% python3 -q
>>> import numpy as np
>>> np.set_printoptions(precision=2, suppress=True, linewidth=120, legacy="1.25")
>>> E = np.load("a.npy")
>>> E
array([[ 35.1 , -22.68,  60.56, -36.38, -23.56, -37.56],
       [ 35.45, -21.94,  60.4 , -36.05, -23.79, -35.58],
       [ 36.58, -20.76,  60.19, -35.17, -24.07, -35.79],
       [-71.01, -16.63,  16.44,  -0.6 , -14.67,  19.67],
       [ 37.09, -21.76,  60.55, -36.93, -24.01, -37.9 ],
       [-72.14, -16.88,  16.39,   1.24, -13.94,  19.86],
       [ 35.98, -23.54,  59.73, -36.35, -23.59, -35.06],
       [-73.21, -19.22,  14.93,   1.66, -15.38,  20.24],
       [-72.15, -18.65,  15.67,   2.07, -15.72,  20.16],
       [-72.89, -18.52,  14.43,  -0.94, -14.26,  19.99],
       [-71.73, -16.67,  15.98,   0.32, -14.46,  20.69]])
>>> q, vecs = np.linalg.qr(E[:, :4])[0], np.linalg.qr(E[:, 4:])[0]
>>> sv = np.linalg.svd(q.T @ vecs, compute_uv=False)
>>> (sv > 0.9).sum()
2
>>> arr = np.loadtxt("arr.csv", delimiter=",")
>>> arr
array([[  0.5,   0. ,  -1.5,   0.3,   0.7],
       [  0.1,   1.6,  -0.4,  -1.1,  -0.3],
       [  0.8,  -0.7,  -1.3,   0.4,  -0.2],
       [ -1. ,   0.8,   0.5,   0.6,  -2.2],
       [  0.7,  -0.4,   2.8,  -0.2,   1.5],
       [ -1.5,   1.1,  -1.3,   0.8,   0.6],
       [  3.4,   0.9,   0.1,  -1. ,   0.2],
       [ -0.1,   0.9,  -1.5,   1.1,  -0.7],
       [  0.7,  -1.1,  -0.7,   0.2,   0.3],
       [  0.7,  -1.2,   0. ,  -2.5,  -1. ],
       [ -0.8,   0.1,   1. ,  -1.5,   0.9],
       [  0.5,   0.3,  -1. ,   0.2,  -0.6],
       [ -0.1,   1.3,  -1.2,  -0.7,  -0.5],
       [ -0.2,  -1.5,   0. ,   1.8,   0.2],
       [ 16. ,   0. , -60. ,  22. , -30. ],
       [ -0.3,   0.8,   0.5,  -0.3,  -1.5],
       [  2. ,   0.1,  -0.6,  -0.8,  -0.1],
       [ -1. ,   0.2,   0.5,   0.1,   1.2],
       [  0.8,   1.1,  -0.8,  -0.8,  -0.2],
       [ -1.5,   0.2,  -0.6,  -0.8,   0.4],
       [ -0.5,   0.7,   1.2,   0.3,  -0.9],
       [ -0.5,  -0.4,   1.2,   1. ,   1.2],
       [ -1.3,   0.2,   2.5,   0.1,   0.1],
       [ -0.9,   1.3,   1.5,  -0.5,   0.2],
       [ -1.1,  -0.6,  -0.3,   0.6,   0.2],
       [  0.4,   0.1,  -2.3,   0.2,   2. ],
       [  0.7,   0.3,   0.2,  -0.6,   0.3]])
>>> np.linalg.matrix_rank(arr, rtol=0.1)
1
>>> [round(float(x), 2) for x in np.linalg.svd(arr, compute_uv=False)[:3]]
[72.64, 5.95, 5.2]
